% python3 -q
>>> import numpy as np
>>> np.set_printoptions(suppress=True, linewidth=100)
>>> u = np.array([-1, 2, 0, 1, -3, -1, 0, 3, 2, 3])
>>> K = 5 * np.eye(10) + np.outer(u, u)
>>> K
array([[ 6., -2.,  0., -1.,  3.,  1.,  0., -3., -2., -3.],
       [-2.,  9.,  0.,  2., -6., -2.,  0.,  6.,  4.,  6.],
       [ 0.,  0.,  5.,  0.,  0.,  0.,  0.,  0.,  0.,  0.],
       [-1.,  2.,  0.,  6., -3., -1.,  0.,  3.,  2.,  3.],
       [ 3., -6.,  0., -3., 14.,  3.,  0., -9., -6., -9.],
       [ 1., -2.,  0., -1.,  3.,  6.,  0., -3., -2., -3.],
       [ 0.,  0.,  0.,  0.,  0.,  0.,  5.,  0.,  0.,  0.],
       [-3.,  6.,  0.,  3., -9., -3.,  0., 14.,  6.,  9.],
       [-2.,  4.,  0.,  2., -6., -2.,  0.,  6.,  9.,  6.],
       [-3.,  6.,  0.,  3., -9., -3.,  0.,  9.,  6., 14.]])
>>> x0 = np.ones(10)
>>> for _ in range(7):
...     x0 = K @ x0
...     x0 /= np.linalg.norm(x0)
...     print(round(x0 @ K @ x0, 2))
... 
38.65
42.93
43.0
43.0
43.0
43.0
43.0
>>> x0.round(2) + 0
array([-0.16,  0.32,  0.  ,  0.16, -0.49, -0.16,  0.  ,  0.49,  0.32,  0.49])
>>> other = np.linalg.inv(K)
>>> np.round(np.linalg.cond(K), 2)
np.float64(8.6)
>>> np.round(np.linalg.inv(other), 2)
array([[ 6., -2.,  0., -1.,  3.,  1.,  0., -3., -2., -3.],
       [-2.,  9.,  0.,  2., -6., -2.,  0.,  6.,  4.,  6.],
       [ 0.,  0.,  5.,  0.,  0.,  0.,  0.,  0.,  0.,  0.],
       [-1.,  2.,  0.,  6., -3., -1.,  0.,  3.,  2.,  3.],
       [ 3., -6.,  0., -3., 14.,  3.,  0., -9., -6., -9.],
       [ 1., -2.,  0., -1.,  3.,  6.,  0., -3., -2., -3.],
       [ 0.,  0.,  0.,  0.,  0.,  0.,  5.,  0.,  0.,  0.],
       [-3.,  6.,  0.,  3., -9., -3.,  0., 14.,  6.,  9.],
       [-2.,  4.,  0.,  2., -6., -2.,  0.,  6.,  9.,  6.],
       [-3.,  6.,  0.,  3., -9., -3.,  0.,  9.,  6., 14.]])
>>> round(np.linalg.det(K) * np.linalg.det(other), 2)
np.float64(1.0)
>>> np.round(np.linalg.slogdet(K)[0], 2)
np.float64(1.0)
>>> t3 = np.stack([K, 3 * K, K[::-1]])
>>> t3.sum(axis=0)
array([[ 21.,  -2.,   0.,  -1.,   3.,   1.,   0.,  -3.,  -2.,   2.],
       [-10.,  40.,   0.,  10., -30., -10.,   0.,  30.,  25.,  30.],
       [ -3.,   6.,  20.,   3.,  -9.,  -3.,   0.,  14.,   6.,   9.],
       [ -4.,   8.,   0.,  24., -12.,  -4.,   5.,  12.,   8.,  12.],
       [ 13., -26.,   0., -13.,  59.,  18.,   0., -39., -26., -39.],
       [  7., -14.,   0.,  -7.,  26.,  27.,   0., -21., -14., -21.],
       [ -1.,   2.,   0.,   6.,  -3.,  -1.,  20.,   3.,   2.,   3.],
       [-12.,  24.,   5.,  12., -36., -12.,   0.,  56.,  24.,  36.],
       [-10.,  25.,   0.,  10., -30., -10.,   0.,  30.,  40.,  30.],
       [ -6.,  22.,   0.,  11., -33., -11.,   0.,  33.,  22.,  53.]])
>>> (t3 @ K.T).shape
(3, 10, 10)
>>> np.einsum("bij,cij->bc", t3, t3)
array([[ 2074.,  6222.,   384.],
       [ 6222., 18666.,  1152.],
       [  384.,  1152.,  2074.]])
>>> rng = np.random.default_rng(6546)
>>> idx = rng.permutation(10)
>>> other = K[:, idx] * rng.choice([-1, 1], 10)
>>> other
array([[  3.,   6.,   2.,   3.,  -1.,  -1.,  -2.,   3.,  -0.,  -0.],
       [ -6.,  -2.,  -9.,  -6.,   2.,   2.,   4.,  -6.,  -0.,  -0.],
       [  0.,   0.,  -0.,  -0.,  -0.,   0.,   0.,  -0.,  -5.,  -0.],
       [ -3.,  -1.,  -2.,  -3.,   1.,   6.,   2.,  -3.,  -0.,  -0.],
       [ 14.,   3.,   6.,   9.,  -3.,  -3.,  -6.,   9.,  -0.,  -0.],
       [  3.,   1.,   2.,   3.,  -6.,  -1.,  -2.,   3.,  -0.,  -0.],
       [  0.,   0.,  -0.,  -0.,  -0.,   0.,   0.,  -0.,  -0.,  -5.],
       [ -9.,  -3.,  -6.,  -9.,   3.,   3.,   6., -14.,  -0.,  -0.],
       [ -6.,  -2.,  -4.,  -6.,   2.,   2.,   9.,  -6.,  -0.,  -0.],
       [ -9.,  -3.,  -6., -14.,   3.,   3.,   6.,  -9.,  -0.,  -0.]])
>>> U, _, VT = np.linalg.svd(K.T @ other)
>>> np.round(U @ VT, 2) + 0
array([[ 0.,  1.,  0.,  0.,  0.,  0.,  0.,  0.,  0.,  0.],
       [ 0.,  0., -1.,  0.,  0.,  0.,  0.,  0.,  0.,  0.],
       [ 0.,  0.,  0.,  0.,  0.,  0.,  0.,  0., -1.,  0.],
       [ 0.,  0.,  0.,  0.,  0.,  1.,  0.,  0.,  0.,  0.],
       [ 1.,  0.,  0.,  0.,  0.,  0.,  0.,  0.,  0.,  0.],
       [ 0.,  0.,  0.,  0., -1.,  0.,  0.,  0.,  0.,  0.],
       [ 0.,  0.,  0.,  0.,  0.,  0.,  0.,  0.,  0., -1.],
       [ 0.,  0.,  0.,  0.,  0.,  0.,  0., -1.,  0.,  0.],
       [ 0.,  0.,  0.,  0.,  0.,  0.,  1.,  0.,  0.,  0.],
       [ 0.,  0.,  0., -1.,  0.,  0.,  0.,  0.,  0.,  0.]])
>>> idx
array([4, 0, 1, 9, 5, 3, 8, 7, 2, 6])
